% ipython --no-banner

In [1]: import numpy as np

In [2]: import numpy.linalg as la

In [3]: np.set_printoptions(precision=1, suppress=True, linewidth=100, legacy="1.25")

In [4]: J = np.maximum(np.array([[-2],
   ...:     [1],
   ...:     [1],
   ...:     [-1],
   ...:     [3],
   ...:     [0],
   ...:     [-3],
   ...:     [3],
   ...:     [-1],
   ...:     [3],
   ...:     [1],
   ...:     [-3],
   ...:     [2],
   ...:     [0],
   ...:     [-2],
   ...:     [3],
   ...:     [-3],
   ...:     [-2],
   ...:     [3],
   ...:     [0],
   ...:     [0]]) @ np.array([[2, -1, 0]]) + np.array([0, 0, 1]), 0)

In [5]: print(J)
[[0 2 1]
 [2 0 1]
 [2 0 1]
 [0 1 1]
 [6 0 1]
 [0 0 1]
 [0 3 1]
 [6 0 1]
 [0 1 1]
 [6 0 1]
 [2 0 1]
 [0 3 1]
 [4 0 1]
 [0 0 1]
 [0 2 1]
 [6 0 1]
 [0 3 1]
 [0 2 1]
 [6 0 1]
 [0 0 1]
 [0 0 1]]

In [6]: # rows 1 and 2 are equal

In [7]: left, sv, VT = la.svd(J, full_matrices=False)

In [8]: print(sv)
[14.7  7.   2.3]

In [9]: np.round(left.T @ left, 1) + 0
Out[9]: 
array([[1., 0., 0.],
       [0., 1., 0.],
       [0., 0., 1.]])

In [10]: np.allclose(left * sv @ VT, J)
Out[10]: True

In [11]: np.round(VT @ VT.T, 1) + 0
Out[11]: 
array([[1., 0., 0.],
       [0., 1., 0.],
       [0., 0., 1.]])

In [12]: (sv > 1e-8).sum()
Out[12]: 3

In [13]: la.norm(J, axis=0)
Out[13]: array([14.4,  6.4,  4.6])

In [14]: round(la.norm(J, 1), 1), round(la.norm(J, np.inf), 1)
Out[14]: (40.0, 7.0)

In [15]: np.round(la.norm(J, 2), 1)
Out[15]: 14.7

In [16]: la.norm(J, axis=1).argmax()
Out[16]: 4

In [17]: round(float(la.norm(J, "nuc")), 1)
Out[17]: 23.9
